$ python3 -q
>>> import numpy as np
>>> from numpy import linalg as LA
>>> np.set_printoptions(precision=1, suppress=True, linewidth=160, legacy="1.25")
>>> def rnd(a):
...     return np.round(a, 1) + 0
... 
>>> A = np.loadtxt("block17.csv", delimiter=",")
>>> rnd(A)
array([[ 1.2,  0.5, -0.5,  1.1, -1.3, -1.3,  1.3, -0.3, -6.6, -0.1,  2.2],
       [ 0.8,  0. ,  0.4, -2.4,  0.4, -2.1,  2.7,  1.3,  0.3, -0.1, -2.1],
       [-0.3,  1.6,  1.1, -1.8,  1.3,  3. , -1.8,  1.9, -0.6,  0.3,  1.2],
       [ 1.3, -1. ,  0.4, -0.4,  1.6,  0.2,  0.7, -1.9,  0.9,  2.7,  3.1],
       [ 0.4,  0.4, -0.7,  0.6, -1.7, -1.3,  1.9, -0.9,  0.8,  0.6, -2.9],
       [ 3. ,  1.5, -0.4, -0.5,  2.6,  2.1, -2.4, -0.1, -1. , -3.4, -1.7],
       [ 1.2,  1. , -4. , -1.1,  0.9, -0.2, -2.9, -0.8, -1.2,  1.4,  1. ],
       [ 0.1, -0.4, -1.3,  2.3,  2. ,  2.6,  0.2,  0.1,  0.2,  1.9, -0.6],
       [ 1. , -1.6, -0.2,  1.1, -2.2,  1.9,  1.4, -2.3, -1.2, -1.4,  1.9],
       [ 0.7, -0.5, -2. , -0.3,  1.1,  0.1,  2. , -1.5,  0. , -2.4,  0.4],
       [ 3.6, -1.1,  4.6,  0.1, -2.6,  0.2,  0.1, -1.8, -1.8,  2.4, -0.1],
       [ 0.8, -1.4, -2.9, -0.4,  0.8,  0.4, -3.7,  0.1, -0.3, -2.2,  1.2],
       [-2.2,  1.6, -0.2,  1. , -0.6,  0.4, -0.2, -2.9,  0.1, -0.1,  0.5],
       [-0.2, -2. ,  3.9, -0.3,  2.2, -1.8, -1.3,  0.2, -0.5, -1.3, -0.6],
       [-1.3, -1.2,  0.6, -2.5,  0.4,  2.4, -1.1, -0.3, -1.5,  1.6,  0.3],
       [ 1.4, -0.4, -1.2, -0.4,  2.1, -0.6,  0.1, -2.4,  0.3,  1.4, -1.3]])
>>> other = np.c_[A[:, :3] @ np.array([[0, 1, 2], [2, 3, 3], [1, -5, 7]]), np.array([0, 0, 0, 1, 2, 0, 3, 2, 3, 1, 0, 1, 1, 2, 0, 3])]
>>> rnd(other)
array([[  0.5,   5.3,   0.4,   0. ],
       [  0.3,  -1.1,   4.1,   0. ],
       [  4.2,  -0.8,  11.6,   0. ],
       [ -1.6,  -3.7,   2.4,   1. ],
       [  0.1,   5.2,  -3. ,   2. ],
       [  2.6,   9.3,   8. ,   0. ],
       [ -2. ,  24. , -22.4,   3. ],
       [ -2. ,   5.2,  -9.9,   2. ],
       [ -3.5,  -2.9,  -4.3,   3. ],
       [ -3. ,   9.2, -14.1,   1. ],
       [  2.5, -22.9,  36.3,   0. ],
       [ -5.6,  11.2, -22.9,   1. ],
       [  3. ,   3.4,  -0.9,   1. ],
       [  0. , -25.7,  21. ,   2. ],
       [ -1.8,  -8.2,  -1.9,   0. ],
       [ -2.1,   6.3,  -7. ,   3. ]])
>>> LA.matrix_rank(other)
4
>>> rnd(LA.norm(LA.qr(A)[0].T @ other, axis=0) ** 2 / ((other ** 2).sum(axis=0) + 1e-12))
array([1. , 1. , 1. , 0.6])
>>> x = np.array([-3, -3, -2, -1, 0, 0, -2, -3, 0, 1, -1])
>>> y = A @ x
>>> coef, lr = np.zeros(11), 1 / LA.norm(A, 2) ** 2
>>> for i in range(200):
...     coef -= lr * A.T @ (A @ coef - y)
...     if i % 50 == 0: print(i, round(LA.norm(A @ coef - y), 1))
... 
0 19.9
50 0.0
100 0.0
150 0.0
>>> rnd(coef)
array([-3., -3., -2., -1.,  0.,  0., -2., -3.,  0.,  1., -1.])
>>> other = A / np.sqrt((A ** 2).mean(axis=1, keepdims=True))
>>> rnd(LA.norm(other, axis=1))
array([3.3, 3.3, 3.3, 3.3, 3.3, 3.3, 3.3, 3.3, 3.3, 3.3, 3.3, 3.3, 3.3, 3.3, 3.3, 3.3])
>>> rnd(other[15])
array([ 1.1, -0.3, -1. , -0.3,  1.6, -0.4,  0. , -1.9,  0.3,  1.1, -1. ])
>>> P = A @ LA.solve(A.T @ A, A.T)
>>> np.trace(P)
11.0
>>> rnd(P @ A[:, 5])
array([-1.3, -2.1,  3. ,  0.2, -1.3,  2.1, -0.2,  2.6,  1.9,  0.1,  0.2,  0.4,  0.4, -1.8,  2.4, -0.6])
>>> np.allclose(P @ P, P)
True
>>> rnd(np.diag(P))
array([1. , 0.6, 0.6, 0.7, 0.4, 0.8, 0.6, 0.9, 0.6, 0.5, 0.8, 0.6, 0.8, 0.8, 0.9, 0.5])
>>> LA.matrix_rank(np.eye(16) - P)
5
>>> t = np.radians(90)
>>> R = np.eye(11)
>>> R[1, 1] = R[0, 0] = np.cos(t)
>>> R[1, 0], R[0, 1] = -np.sin(t), np.sin(t)
>>> rnd(R)
array([[ 0.,  1.,  0.,  0.,  0.,  0.,  0.,  0.,  0.,  0.,  0.],
       [-1.,  0.,  0.,  0.,  0.,  0.,  0.,  0.,  0.,  0.,  0.],
       [ 0.,  0.,  1.,  0.,  0.,  0.,  0.,  0.,  0.,  0.,  0.],
       [ 0.,  0.,  0.,  1.,  0.,  0.,  0.,  0.,  0.,  0.,  0.],
       [ 0.,  0.,  0.,  0.,  1.,  0.,  0.,  0.,  0.,  0.,  0.],
       [ 0.,  0.,  0.,  0.,  0.,  1.,  0.,  0.,  0.,  0.,  0.],
       [ 0.,  0.,  0.,  0.,  0.,  0.,  1.,  0.,  0.,  0.,  0.],
       [ 0.,  0.,  0.,  0.,  0.,  0.,  0.,  1.,  0.,  0.,  0.],
       [ 0.,  0.,  0.,  0.,  0.,  0.,  0.,  0.,  1.,  0.,  0.],
       [ 0.,  0.,  0.,  0.,  0.,  0.,  0.,  0.,  0.,  1.,  0.],
       [ 0.,  0.,  0.,  0.,  0.,  0.,  0.,  0.,  0.,  0.,  1.]])
>>> other = A @ R.T
>>> np.allclose(A @ A.T, other @ other.T)
True
>>> arr = np.array([[-1.0, -1.0, 0.0, -1.0],
...     [4.0, 3.0, 0.0, 2.0],
...     [-2.0, -1.0, 1.0, -1.0],
...     [10.0, 5.0, 2.0, 4.0]])
>>> P = np.triu(np.array([[0, 5, 5, 2], [2, 0, 4, 0], [5, 0, 0, 3], [4, 0, 0, 1]]), 1) + np.eye(4)
>>> other = P @ arr @ LA.inv(P)
>>> other
array([[   29.,  -126.,   368., -1150.],
       [   -4.,    19.,   -52.,   162.],
       [   28.,  -126.,   371., -1158.],
       [   10.,   -45.,   132.,  -412.]])
>>> P @ arr - arr @ P
array([[ 30.,  25.,  18.,  15.],
       [ -8., -24., -28., -12.],
       [ 30.,  25.,  20.,  13.],
       [  0., -50., -70., -26.]])
>>> rnd(LA.det(other))
6.0
>>> other = arr / LA.norm(arr, axis=1, keepdims=True)
>>> C2 = other @ other.T
>>> rnd(C2)
array([[ 1. , -1. ,  0.9, -0.9],
       [-1. ,  1. , -0.9,  1. ],
       [ 0.9, -0.9,  1. , -0.8],
       [-0.9,  1. , -0.8,  1. ]])
>>> (C2 - 2 * np.eye(4)).round(6).argmax(axis=1)
array([2, 3, 0, 1])
>>> f = np.array([8, 9, 9, 6])
>>> other = arr + np.outer(f, np.eye(4)[3])
>>> LA.matrix_rank(LA.inv(other) - LA.inv(arr), tol=1e-8)
1
>>> other
array([[-1., -1.,  0.,  7.],
       [ 4.,  3.,  0., 11.],
       [-2., -1.,  1.,  8.],
       [10.,  5.,  2., 10.]])
>>> rng = np.random.default_rng(14)
>>> idx = rng.permutation(4)
>>> other = arr[:, idx] * rng.choice([-1, 1], 4)
>>> other
array([[  1.,   1.,   0.,   1.],
       [ -4.,  -2.,   0.,  -3.],
       [  2.,   1.,   1.,   1.],
       [-10.,  -4.,   2.,  -5.]])
>>> left, _, Vt = LA.svd(arr.T @ other)
>>> rnd(left @ Vt)
array([[-1.,  0.,  0.,  0.],
       [ 0.,  0.,  0., -1.],
       [ 0.,  0.,  1.,  0.],
       [ 0., -1.,  0.,  0.]])
>>> rnd(LA.lstsq(arr, other)[0])
array([[-1.,  0.,  0.,  0.],
       [ 0.,  0.,  0., -1.],
       [ 0.,  0.,  1.,  0.],
       [ 0., -1.,  0.,  0.]])
>>> W1 = np.array([[-1, -3, 3],
...     [2, 3, -3],
...     [-1, 0, -1],
...     [2, 0, 0],
...     [2, -1, 0],
...     [1, -3, 0],
...     [3, -3, 2],
...     [-3, -1, -3],
...     [3, 3, 1],
...     [3, -1, 1],
...     [0, 1, 0]])
>>> coef = np.array([5, 0, 2])
>>> act = np.maximum(A @ W1 + coef, 0)
>>> rnd((act > 0).mean(axis=0))
array([0.6, 0.2, 0.7])
>>> W2 = np.array([[2, 3, 1], [3, 3, 3], [3, 0, 2]])
>>> (act @ W2).round(6).argmax(axis=1)
array([0, 0, 0, 0, 0, 0, 0, 1, 0, 0, 0, 0, 1, 0, 0, 0])
>>> W1 @ W2
array([[ -2, -12,  -4],
       [  4,  15,   5],
       [ -5,  -3,  -3],
       [  4,   6,   2],
       [  1,   3,  -1],
       [ -7,  -6,  -8],
       [  3,   0,  -2],
       [-18, -12, -12],
       [ 18,  18,  14],
       [  6,   6,   2],
       [  3,   3,   3]])
>>> other = np.array([[1, 1], [1, -1]])
>>> F = np.kron(other, np.kron(other, other))[rng.permutation(8)][:12]
>>> F
array([[ 1, -1,  1, -1, -1,  1, -1,  1],
       [ 1,  1, -1, -1,  1,  1, -1, -1],
       [ 1, -1,  1, -1,  1, -1,  1, -1],
       [ 1, -1, -1,  1, -1,  1,  1, -1],
       [ 1,  1, -1, -1, -1, -1,  1,  1],
       [ 1,  1,  1,  1, -1, -1, -1, -1],
       [ 1,  1,  1,  1,  1,  1,  1,  1],
       [ 1, -1, -1,  1,  1, -1, -1,  1]])
>>> other = F[0, 0] * F[1:] - np.outer(F[1:, 0], F[0])
>>> other
array([[ 0,  2, -2,  0,  2,  0,  0, -2],
       [ 0,  0,  0,  0,  2, -2,  2, -2],
       [ 0,  0, -2,  2,  0,  0,  2, -2],
       [ 0,  2, -2,  0,  0, -2,  2,  0],
       [ 0,  2,  0,  2,  0, -2,  0, -2],
       [ 0,  2,  0,  2,  2,  0,  2,  0],
       [ 0,  0, -2,  2,  2, -2,  0,  0]])
>>> LA.matrix_rank(other), LA.matrix_rank(F)
(7, 8)
>>> np.flatnonzero(~other.round(6).any(axis=1))
array([], dtype=int64)
>>> C2 = F.T @ F
>>> np.allclose(C2, C2.T)
True
>>> np.diag(C2)
array([8, 8, 8, 8, 8, 8, 8, 8])
>>> def softmax(z):
...     e = np.exp(z - z.max(axis=-1, keepdims=True))
...     return e / e.sum(axis=-1, keepdims=True)
... 
>>> rnd(softmax(F).sum(axis=1))
array([1., 1., 1., 1., 1., 1., 1., 1.])
>>> rnd(softmax(F[7]))
array([0.2, 0. , 0. , 0.2, 0.2, 0. , 0. , 0.2])
>>> S = F @ F.T / np.sqrt(8)
>>> rnd(softmax(S))
array([[0.7, 0. , 0. , 0. , 0. , 0. , 0. , 0. ],
       [0. , 0.7, 0. , 0. , 0. , 0. , 0. , 0. ],
       [0. , 0. , 0.7, 0. , 0. , 0. , 0. , 0. ],
       [0. , 0. , 0. , 0.7, 0. , 0. , 0. , 0. ],
       [0. , 0. , 0. , 0. , 0.7, 0. , 0. , 0. ],
       [0. , 0. , 0. , 0. , 0. , 0.7, 0. , 0. ],
       [0. , 0. , 0. , 0. , 0. , 0. , 0.7, 0. ],
       [0. , 0. , 0. , 0. , 0. , 0. , 0. , 0.7]])
>>> rnd(softmax(S + np.triu(np.full(S.shape, -np.inf), 1)))
array([[1. , 0. , 0. , 0. , 0. , 0. , 0. , 0. ],
       [0.1, 0.9, 0. , 0. , 0. , 0. , 0. , 0. ],
       [0.1, 0.1, 0.9, 0. , 0. , 0. , 0. , 0. ],
       [0.1, 0.1, 0.1, 0.8, 0. , 0. , 0. , 0. ],
       [0. , 0. , 0. , 0. , 0.8, 0. , 0. , 0. ],
       [0. , 0. , 0. , 0. , 0. , 0.8, 0. , 0. ],
       [0. , 0. , 0. , 0. , 0. , 0. , 0.7, 0. ],
       [0. , 0. , 0. , 0. , 0. , 0. , 0. , 0.7]])
>>> softmax(S).round(6).argmax(axis=1)
array([0, 1, 2, 3, 4, 5, 6, 7])
>>> K = np.loadtxt("w.csv", delimiter=",")
>>> K
array([[1., 0., 0., 0., 0., 0., 0., 0., 0., 0., 0., 0., 0., 0.],
       [2., 3., 0., 0., 0., 0., 0., 0., 0., 0., 0., 0., 0., 0.],
       [3., 3., 3., 0., 0., 0., 0., 0., 0., 0., 0., 0., 0., 0.],
       [0., 2., 3., 0., 0., 0., 0., 0., 0., 0., 0., 0., 0., 0.],
       [1., 0., 3., 1., 1., 0., 0., 0., 0., 0., 0., 0., 0., 0.],
       [0., 2., 1., 3., 1., 0., 0., 0., 0., 0., 0., 0., 0., 0.],
       [2., 3., 2., 2., 2., 3., 2., 0., 0., 0., 0., 0., 0., 0.],
       [0., 3., 0., 3., 1., 2., 0., 1., 0., 0., 0., 0., 0., 0.],
       [1., 2., 2., 1., 3., 2., 3., 3., 3., 0., 0., 0., 0., 0.],
       [1., 2., 2., 3., 3., 1., 2., 1., 1., 2., 0., 0., 0., 0.],
       [2., 3., 0., 1., 3., 0., 0., 0., 2., 0., 2., 0., 0., 0.],
       [0., 2., 2., 3., 1., 1., 1., 1., 3., 3., 3., 1., 0., 0.],
       [2., 2., 0., 2., 1., 1., 1., 1., 0., 3., 0., 1., 0., 0.],
       [1., 1., 1., 1., 1., 0., 3., 3., 2., 1., 2., 0., 3., 0.]])
>>> rnd(np.abs(LA.eigvals(K)).max())
3.0
>>> rnd(LA.det(K))
0.0
>>> np.trace(K)
19.0
>>> LA.cond(K) > 100
True
>>> np.argsort(-LA.norm(K, axis=0).round(6), kind="stable")[:3]
array([1, 3, 2])
>>> J = np.load("case0.npy")
>>> J
array([[0, 0, 0, 0, 1, 0, 0],
       [0, 0, 0, 0, 0, 1, 0],
       [0, 0, 0, 0, 0, 0, 1],
       [1, 0, 0, 0, 0, 0, 0],
       [0, 1, 0, 0, 0, 0, 0],
       [0, 0, 1, 0, 0, 0, 0],
       [0, 0, 0, 1, 0, 0, 0]])
>>> np.allclose(J, J.T)
False
>>> rnd(LA.det(J))
1.0
>>> np.trace(J)
0
>>> LA.determinant(J)
Traceback (most recent call last):
  File "<python-input-88>", line 1, in <module>
    LA.determinant(J)
    ^^^^^^^^^^^^^^
AttributeError: module 'numpy.linalg' has no attribute 'determinant'
>>> rnd(np.abs(LA.eigvals(J)).max())
1.0
>>> np.allclose(J @ J.T, J.T @ J)
True
>>> idx = rng.permutation(7)
>>> idx
array([3, 6, 4, 0, 5, 1, 2])
>>> other = J[idx][:, idx]
>>> rnd(LA.det(other)), rnd(LA.det(J[idx]))
(1.0, -1.0)
>>> np.diag(other)
array([0, 0, 0, 0, 0, 0, 0])
>>> np.trace(other)
0
>>> rnd(np.sort(np.abs(LA.eigvals(other))))
array([1., 1., 1., 1., 1., 1., 1.])
>>> E = np.loadtxt("dump.csv", delimiter=",")
>>> E
array([[ -5.,   6.,  -5.,  -2.,   1.,   3.,   3.,  -2.,   7.,  -2.,   3.,   6.,   9.,  -5.,  -8.,  -7.],
       [ -8.,  11.,  -6.,  -5.,   9.,   5.,  -2.,   3.,   9.,   0.,  -3.,  -4.,   8.,   1.,   5.,   6.],
       [  3.,  -6.,   2.,   3.,  -8.,   3.,   0.,   4.,   9.,  -4.,   7.,   9.,  -4.,   3.,   8.,   7.],
       [  1.,   4.,  -6.,   4.,  -6.,  -2.,   9.,  -4.,   5.,   9.,  -7.,  -7.,   0.,   0.,  -7.,  -5.],
       [ -4.,   4.,  -5.,  -3., -13.,   6.,   9.,   1.,  -6.,   0.,  -4.,  -8.,  -6.,  -6.,  -5.,  -1.],
       [ -6.,   1.,   8.,  -8.,   9.,  -4.,  -3.,   7.,   4.,  -3.,  -5.,   1.,   0.,  -8.,   3.,  -1.],
       [ -8.,   5.,   6.,  -6.,  -5.,   0.,   3.,  -1.,  -9.,   0.,  -1.,  -1.,  -7.,   7.,   8.,   7.],
       [  7.,  -7.,  -7.,  -2.,   1.,  -1.,  -4.,   1.,   1.,   3.,   3.,  -5.,   8.,   5.,   1.,   6.],
       [ -4.,   0.,  -7.,  -7.,  -1.,  -7.,   5.,  -5.,  -6.,   6.,   3.,   8.,   3.,  -4.,   0.,  -8.],
       [ -2.,  -9.,   1.,   7.,   9.,   9.,   8.,   9.,  -9.,   4.,  -1.,   4.,   8.,   0.,  -6.,  -1.],
       [ -5.,   5.,   7.,  -8.,   8.,   7.,   0.,  -2.,  -4.,   0.,   8.,  -7.,   7.,   0.,  -2.,  -3.],
       [ -7.,   4.,  -4.,  -4.,   4.,   8.,  -9.,   5.,  -5.,  -8.,   0.,  -5.,  -2.,  -8.,  -9.,  -1.],
       [ -4.,  -1.,   5.,   5.,   9.,   6.,  -8.,  -2.,  -2.,   3.,  -7.,   2.,   0.,  -1.,   9.,  -7.],
       [ -1.,  -5.,   5.,  -2.,   0.,   4.,  -1.,   2.,   2.,  -8.,   3.,   2.,   7.,   1.,  -8.,  -2.],
       [ -8.,   2.,   3.,   4.,   6.,   7.,   9.,  -1.,  -7.,   1.,  -8.,  -7.,  -4.,   5.,  -2.,   2.],
       [  2.,  -9.,   7.,  -2.,  -3.,  -2.,   9.,  -5.,  -6.,   8.,  -1.,   5.,  -6.,   4.,  -5.,  10.]])
>>> left, s, Vt = LA.svd(E)
>>> np.argmax(s[:-1] / (s[1:] + 1e-6)) + 1
15
>>> rnd(s)
array([39.6, 35.5, 32.3, 30.1, 25.2, 24.4, 22.4, 19.6, 16.7, 16.2, 11.1,  9.3,  8. ,  4.8,  3.4,  0.2])
>>> other = left[:, :15] @ np.diag(s[:15]) @ Vt[:15]
>>> rnd(np.abs(E - other).max())
0.1
>>> LA.matrix_rank(E, rtol=0.05)
15
>>> rnd(LA.norm(E - other, 2)), rnd(s[15])
(0.2, 0.2)
>>> mat = np.load("test6.npy")
>>> mat
array([[ 0.4,  0.2,  0.2, -0.6,  0.7, -0.4,  0. ,  0.2,  1.7,  0.3,  0. , -0.3],
       [ 0.3,  0.4,  0.2, -0.6,  0.7, -0.4, -0.3,  0.3,  1.5,  0.6, -0.2, -0.1],
       [ 0.2,  0.1,  0.2, -0.7,  0.8, -0.2, -0.2,  0.3,  1.7,  0.5, -0.1, -0.2],
       [ 0.4,  0.2,  0.4, -0.7,  0.7, -0.3, -0.1,  0.6,  1.7,  0.2, -0.1, -0.2],
       [ 0.1,  0. ,  0. , -0.3,  0.2,  0. , -0.1,  0. ,  0. , -0.1, -0.1,  0.1],
       [ 1. ,  0.4,  0.4, -1.5,  1.3, -0.6, -0.5,  1.1,  3.4,  1.1, -0.3, -0.4],
       [ 0.8,  0.3,  0.4, -1.6,  1.1, -0.5, -0.3,  0.8,  3.5,  1. , -0.2, -0.1],
       [-0.1,  0.2,  0. , -0.1, -0.1,  0.1, -0.1,  0.1,  0. , -0.1,  0. , -0.1],
       [ 0.8,  0.4,  0.5, -1.6,  1.1, -0.7, -0.4,  0.8,  3.5,  1. , -0.1, -0.2],
       [-0.1,  0. , -0.1,  0.1,  0.1,  0. , -0.1,  0.1,  0. ,  0. ,  0.1,  0.1],
       [ 0.9,  0.4,  0.5, -1.7,  1.3, -0.6, -0.4,  0.9,  3.3,  1.1, -0.2, -0.2],
       [-0.1,  0. , -0.1,  0.2,  0. ,  0. ,  0.1,  0. , -0.1,  0. ,  0.1,  0. ],
       [ 0.9,  0.4,  0.6, -1.8,  1.2, -0.6, -0.4,  0.9,  3.3,  0.9, -0.2, -0.4],
       [ 0.7,  0.4,  0.4, -1.6,  1.3, -0.6, -0.3,  0.9,  3.4,  1. , -0.1, -0.3],
       [ 0. ,  0. , -0.1,  0. ,  0. ,  0. ,  0. ,  0.1,  0. ,  0. , -0.1,  0.1],
       [ 0.4,  0.2,  0.3, -0.9,  0.5, -0.4,  0. ,  0.3,  1.7,  0.5,  0.1, -0.2],
       [-0.1, -0.1,  0. ,  0. , -0.1, -0.1,  0. ,  0. ,  0.1,  0.1,  0. ,  0. ],
       [-0.1, -0.1, -0.1, -0.2,  0. ,  0. ,  0.2, -0.1,  0. , -0.1,  0.1,  0. ],
       [ 0.7,  0.3,  0.3, -1.5,  1.3, -0.6, -0.4,  0.8,  3.5,  1.1, -0.1, -0.3],
       [ 0.7,  0.3,  0.3, -1.6,  1.3, -0.8, -0.3,  0.8,  3.3,  1. , -0.1, -0.2],
       [ 0.3,  0. ,  0.3, -0.6,  0.7, -0.5, -0.3,  0.4,  1.8,  0.5, -0.1, -0.1],
       [ 1. ,  0.4,  0.4, -1.6,  1.3, -0.6, -0.4,  0.7,  3.3,  1. , -0.2, -0.4],
       [ 0.2,  0.1,  0. , -1. ,  0.6, -0.3, -0.2,  0.2,  1.8,  0.5, -0.1, -0.2],
       [ 0.9,  0.4,  0.3, -1.5,  1.2, -0.6, -0.4,  0.8,  3.2,  1.1, -0.2, -0.3],
       [-0.1, -0.1, -0.1,  0.2,  0.1,  0. , -0.1,  0. ,  0.1,  0.1,  0.1,  0. ],
       [ 0.9,  0.6,  0.3, -1.5,  1. , -0.5, -0.4,  0.8,  3.3,  0.9, -0.2, -0.1],
       [ 0.4,  0. ,  0.2, -0.8,  0.7, -0.5,  0. ,  0.5,  1.8,  0.5, -0.1,  0. ],
       [-0.1,  0.1, -0.2,  0.2,  0.1,  0. ,  0. , -0.2,  0.1,  0. ,  0.1,  0. ],
       [ 0.9,  0.4,  0.4, -1.6,  1.2, -0.7, -0.3,  0.8,  3.4,  1.1, -0.2, -0.2],
       [ 0. ,  0.1,  0. ,  0.1,  0.2,  0. ,  0. ,  0. ,  0. , -0.2, -0.1, -0.2],
       [ 0.9,  0.4,  0.5, -1.6,  1.1, -0.6, -0.6,  0.9,  3.3,  1.1, -0.2, -0.2],
       [ 0.2,  0. ,  0. ,  0.1, -0.1,  0. ,  0.1, -0.1,  0.1,  0. ,  0. ,  0.1],
       [ 0.1,  0.1, -0.2,  0.2, -0.1, -0.1,  0.1,  0. ,  0. ,  0. , -0.1,  0.1],
       [ 0. ,  0. ,  0.1,  0. , -0.1, -0.1,  0. , -0.1, -0.1,  0. , -0.1, -0.1],
       [ 0.4,  0.1,  0.2, -0.8,  0.5, -0.4, -0.3,  0.4,  1.5,  0.6, -0.1, -0.2],
       [ 0.6,  0.5,  0.5, -1.6,  1.2, -0.6, -0.4,  0.8,  3.3,  1.1, -0.3, -0.1],
       [ 0.8,  0.4,  0.5, -1.7,  1.3, -0.6, -0.4,  0.8,  3.3,  1. , -0.1, -0.3],
       [ 0.1,  0. ,  0. ,  0. ,  0. ,  0. ,  0. , -0.1, -0.1, -0.1,  0. ,  0.1],
       [ 0.9,  0.3,  0.3, -1.6,  1.3, -0.7, -0.4,  0.8,  3.6,  1. , -0.1, -0.3],
       [ 0. , -0.1,  0.1,  0.2,  0. , -0.2,  0.2, -0.1,  0. ,  0.1,  0.1,  0. ],
       [ 0.8,  0.4,  0.3, -1.5,  1.2, -0.6, -0.4,  0.9,  3.4,  1. , -0.1, -0.2],
       [ 0.3,  0.2,  0.4, -0.7,  0.4, -0.4, -0.3,  0.4,  1.6,  0.3, -0.2, -0.1],
       [ 0. ,  0. ,  0. , -0.2,  0. , -0.1, -0.1, -0.1,  0.1, -0.2,  0. ,  0.1],
       [ 0.1,  0.1, -0.2, -0.1, -0.1,  0.1,  0.1, -0.1, -0.1,  0. ,  0.1,  0. ],
       [ 0.8,  0.4,  0.2, -1.7,  1.1, -0.6, -0.4,  0.6,  3.5,  1. , -0.3, -0.3],
       [ 0.5,  0.1,  0.1, -0.7,  0.8, -0.3, -0.2,  0.3,  1.7,  0.5,  0. , -0.2],
       [ 1. ,  0.5,  0.3, -1.8,  1.2, -0.5, -0.4,  0.8,  3.2,  1. , -0.2, -0.3],
       [ 0. ,  0.1,  0. , -0.1, -0.1,  0.2,  0.1,  0.1,  0.2, -0.1, -0.1,  0. ]])
>>> x = np.array([2, -3, -1, 3, 3, 3, -2, 2, 1, -2, -3, -2])
>>> y = mat @ x
>>> rnd(y)
array([ 1.2,  0.6,  2. ,  2.3,  0.4,  4.1,  1.8, -0.3,  0.9,  0.4,  1.8, -0.1,  1.9,  1.8,  0.4, -1.1, -0.6, -1.1,  2.4,  1.1,  1.8,  2.6,  0.3,  2.2,  0.9,
        1.4,  0.9,  0. ,  1.3,  1.7,  1.9, -0.1,  0. , -0.5,  0.6,  0.8,  1.5, -0.1,  2.5, -0.9,  2.1,  0.7, -0.6, -1. ,  1.6,  2.1,  1.7,  0.4])
>>> rnd(LA.lstsq(mat, y)[0])
array([ 2., -3., -1.,  3.,  3.,  3., -2.,  2.,  1., -2., -3., -2.])
>>> rnd(LA.pinv(mat) @ mat)
array([[1., 0., 0., 0., 0., 0., 0., 0., 0., 0., 0., 0.],
       [0., 1., 0., 0., 0., 0., 0., 0., 0., 0., 0., 0.],
       [0., 0., 1., 0., 0., 0., 0., 0., 0., 0., 0., 0.],
       [0., 0., 0., 1., 0., 0., 0., 0., 0., 0., 0., 0.],
       [0., 0., 0., 0., 1., 0., 0., 0., 0., 0., 0., 0.],
       [0., 0., 0., 0., 0., 1., 0., 0., 0., 0., 0., 0.],
       [0., 0., 0., 0., 0., 0., 1., 0., 0., 0., 0., 0.],
       [0., 0., 0., 0., 0., 0., 0., 1., 0., 0., 0., 0.],
       [0., 0., 0., 0., 0., 0., 0., 0., 1., 0., 0., 0.],
       [0., 0., 0., 0., 0., 0., 0., 0., 0., 1., 0., 0.],
       [0., 0., 0., 0., 0., 0., 0., 0., 0., 0., 1., 0.],
       [0., 0., 0., 0., 0., 0., 0., 0., 0., 0., 0., 1.]])
>>> y = y + 0.1 * rng.normal(size=48)
>>> rnd(y)
array([ 1.5,  0.6,  2. ,  2.2,  0.4,  3.9,  1.7, -0.1,  0.9,  0.4,  1.8, -0.1,  1.9,  1.9,  0.2, -1. , -0.7, -1. ,  2.4,  1. ,  1.8,  2.5,  0.4,  2.2,  1. ,
        1.3,  1.1,  0. ,  1.4,  1.8,  1.8, -0.1, -0.1, -0.5,  0.7,  0.9,  1.6, -0.2,  2.5, -0.9,  2.2,  0.6, -0.5, -1. ,  1.4,  2. ,  1.7,  0.3])
>>> coef, *_ = LA.lstsq(mat, y)
>>> coef.round()
array([ 2., -3., -1.,  3.,  3.,  3., -2.,  2.,  1., -2., -3., -2.])
>>> [round(float(LA.norm(LA.solve(mat.T @ mat + lam * np.eye(12), mat.T @ y))), 2) for lam in (0, 1, 10, 100)]
[7.77, 2.39, 0.55, 0.35]
>>> rnd(coef)
array([ 1.8, -2.8, -0.9,  2.8,  3.1,  2.7, -1.8,  1.9,  0.9, -2. , -2.7, -2.1])
